$ ipython --no-banner

In [1]: import numpy as np

In [2]: np.set_printoptions(precision=2, suppress=True, linewidth=100, legacy="1.25")

In [3]: def rd(a):
   ...:     return np.round(a, 2) + 0
   ...: 

In [4]: X = np.loadtxt("m.csv", delimiter=",")

In [5]: rd(X)
Out[5]: 
array([[-0.63, -0.14,  0.12, -0.26,  0.54],
       [-0.2 , -0.39,  0.2 ,  0.53,  0.19],
       [-0.53, -0.16, -0.08,  0.09, -0.5 ],
       [-0.33,  0.08, -0.8 , -0.01,  0.05],
       [-0.03, -0.37, -0.08,  0.08, -0.39],
       [-0.18, -0.22,  0.35, -0.13, -0.39],
       [ 0.23, -0.63, -0.04, -0.06,  0.32],
       [-0.23,  0.43,  0.26,  0.57,  0.11],
       [-0.2 ,  0.18,  0.32, -0.54, -0.04]])

In [6]: P = X @ np.linalg.solve(X.T @ X, X.T)

In [7]: rd(np.diag(P))
Out[7]: array([0.8 , 0.55, 0.57, 0.75, 0.3 , 0.37, 0.55, 0.63, 0.46])

In [8]: rd(P)
Out[8]: 
array([[ 0.8 ,  0.17,  0.05,  0.13, -0.17,  0.01,  0.13,  0.02,  0.26],
       [ 0.17,  0.55,  0.1 , -0.12,  0.1 ,  0.05,  0.22,  0.26, -0.26],
       [ 0.05,  0.1 ,  0.57,  0.2 ,  0.28,  0.28, -0.18,  0.03,  0.03],
       [ 0.13, -0.12,  0.2 ,  0.75,  0.02, -0.26, -0.08, -0.1 , -0.18],
       [-0.17,  0.1 ,  0.28,  0.02,  0.3 ,  0.2 ,  0.1 , -0.17, -0.11],
       [ 0.01,  0.05,  0.28, -0.26,  0.2 ,  0.37, -0.03, -0.08,  0.2 ],
       [ 0.13,  0.22, -0.18, -0.08,  0.1 , -0.03,  0.55, -0.33, -0.15],
       [ 0.02,  0.26,  0.03, -0.1 , -0.17, -0.08, -0.33,  0.63, -0.1 ],
       [ 0.26, -0.26,  0.03, -0.18, -0.11,  0.2 , -0.15, -0.1 ,  0.46]])

In [9]: np.allclose(P @ P, P)
Out[9]: True

In [10]: np.trace(P)
Out[10]: 5.0
